In [1]: import numpy as np

In [2]: np.set_printoptions(precision=2, suppress=True, linewidth=100, floatmode="fixed")

In [3]: m1 = np.loadtxt("data.csv", delimiter=",")

In [4]: m1
Out[4]: 
array([[3.00, 3.00, 1.00, 1.00, 2.00, 0.00, 3.00],
       [5.00, 5.00, 3.00, 3.00, 4.00, 2.00, 5.00],
       [4.00, 4.00, 2.00, 2.00, 3.00, 1.00, 4.00],
       [6.00, 6.00, 4.00, 4.00, 5.00, 3.00, 6.00]])

In [5]: U, sig, Vt = np.linalg.svd(m1)

In [6]: V = Vt[:(sig > 1e-8).sum()]

In [7]: rng = np.random.default_rng(68)

In [8]: vec = m1[0] + 2 * m1[2] + rng.integers(2) * np.eye(7)[0]

In [9]: vec
Out[9]: array([11.00, 11.00,  5.00,  5.00,  8.00,  2.00, 11.00])

In [10]: np.allclose(V.T @ V @ vec, vec)
Out[10]: True

In [11]: np.round(np.linalg.norm(vec - V.T @ V @ vec), 2)
Out[11]: np.float64(0.0)

In [12]: theta = np.radians(180)

In [13]: r_ = np.eye(7)

In [14]: r_[1, 1] = r_[2, 2] = np.cos(theta)

In [15]: r_[1, 2], r_[2, 1] = -np.sin(theta), np.sin(theta)

In [16]: r_.round(2) + 0
Out[16]: 
array([[ 1.00,  0.00,  0.00,  0.00,  0.00,  0.00,  0.00],
       [ 0.00, -1.00,  0.00,  0.00,  0.00,  0.00,  0.00],
       [ 0.00,  0.00, -1.00,  0.00,  0.00,  0.00,  0.00],
       [ 0.00,  0.00,  0.00,  1.00,  0.00,  0.00,  0.00],
       [ 0.00,  0.00,  0.00,  0.00,  1.00,  0.00,  0.00],
       [ 0.00,  0.00,  0.00,  0.00,  0.00,  1.00,  0.00],
       [ 0.00,  0.00,  0.00,  0.00,  0.00,  0.00,  1.00]])

In [17]: out = m1 @ r_.T

In [18]: np.allclose(m1 @ m1.T, out @ out.T)
Out[18]: True

In [19]: round(np.linalg.det(r_), 2), np.trace(r_)
Out[19]: (np.float64(1.0), np.float64(3.0))

In [20]: np.round(np.linalg.svd(m1, compute_uv=False), 2) + 0, np.round(np.linalg.svd(out, compute_uv=False), 2) + 0
Out[20]: (array([19.56,  1.80,  0.00,  0.00]), array([19.56,  1.80,  0.00,  0.00]))

In [21]: np.linalg.cond(m1) > 100
Out[21]: np.True_

In [22]: np.linalg.matrix_rank(m1, rtol=0.1)
Out[22]: np.int64(1)

In [23]: round(np.linalg.norm(m1, 2) / np.linalg.norm(m1), 2)
Out[23]: np.float64(1.0)

In [24]: C2 = m1.T @ m1

In [25]: np.trace(C2), (m1 ** 2).sum()
Out[25]: (np.float64(386.0), np.float64(386.0))

In [26]: np.linalg.matrix_rank(C2)
Out[26]: np.int64(2)

In [27]: (m1 @ m1.T).shape
Out[27]: (4, 4)

In [28]: np.round(np.linalg.svd(m1, compute_uv=False) ** 2, 2) + 0
Out[28]: array([382.76,   3.24,   0.00,   0.00])

In [29]: out = np.array([[0, 1, 2, 2, 2],
    ...:     [-2, 1, -1, -1, 0],
    ...:     [2, 2, 2, 0, 1],
    ...:     [1, -2, -2, 0, -1],
    ...:     [2, 0, -1, 2, 2],
    ...:     [2, -2, 2, -2, 0]])

In [30]: M = out.T @ out

In [31]: M
Out[31]: 
array([[17, -4,  6,  2,  5],
       [-4, 14,  5,  5,  6],
       [ 6,  5, 18, -1,  6],
       [ 2,  5, -1, 13,  8],
       [ 5,  6,  6,  8, 10]])

In [32]: # symmetric, so the eigenvalues are real

In [33]: out = M / np.sqrt((M ** 2).mean(axis=1, keepdims=True))

In [34]: np.linalg.matrix_rank(M - M.mean(axis=1, keepdims=True))
Out[34]: np.int64(4)

In [35]: np.linalg.norm(out, axis=1)
Out[35]: array([2.24, 2.24, 2.24, 2.24, 2.24])

In [36]: out[3]
Out[36]: array([ 0.28,  0.69, -0.14,  1.79,  1.10])

In [37]: np.linalg.matrix_rank(out) == np.linalg.matrix_rank(M)
Out[37]: np.True_

In [38]: ev, V = np.linalg.eigh(M)

In [39]: np.linalg.eigvalsh(M + 4 * np.eye(5))
Out[39]: array([ 5.46,  7.73, 19.69, 24.80, 34.31])

In [40]: np.round(V.T @ M @ V, 2) + 0
Out[40]: 
array([[ 1.46,  0.00,  0.00,  0.00,  0.00],
       [ 0.00,  3.73,  0.00,  0.00,  0.00],
       [ 0.00,  0.00, 15.69,  0.00,  0.00],
       [ 0.00,  0.00,  0.00, 20.80,  0.00],
       [ 0.00,  0.00,  0.00,  0.00, 30.31]])

In [41]: (ev > 1e-8).sum(), (ev < -1e-8).sum()
Out[41]: (np.int64(5), np.int64(0))

In [42]: V @ np.diag(ev) @ V.T
Out[42]: 
array([[17.00, -4.00,  6.00,  2.00,  5.00],
       [-4.00, 14.00,  5.00,  5.00,  6.00],
       [ 6.00,  5.00, 18.00, -1.00,  6.00],
       [ 2.00,  5.00, -1.00, 13.00,  8.00],
       [ 5.00,  6.00,  6.00,  8.00, 10.00]])

In [43]: np.unique(ev.round(6) + 0, return_counts=True)[1]
Out[43]: array([1, 1, 1, 1, 1])

In [44]: np.abs(V[:, -1]).round(6).argmax()
Out[44]: np.int64(2)

In [45]: np.linalg.svd(M, compute_uv=False)
Out[45]: array([30.31, 20.80, 15.69,  3.73,  1.46])

In [46]: out = M[0, 0] * M[1:] - np.outer(M[1:, 0], M[0])

In [47]: out
Out[47]: 
array([[  0, 222, 109,  93, 122],
       [  0, 109, 270, -29,  72],
       [  0,  93, -29, 217, 126],
       [  0, 122,  72, 126, 145]])

In [48]: M[:, 0] / M[0, 0]
Out[48]: array([ 1.00, -0.24,  0.35,  0.12,  0.29])

In [49]: np.linalg.matrix_rank(out), np.linalg.matrix_rank(M)
Out[49]: (np.int64(4), np.int64(5))
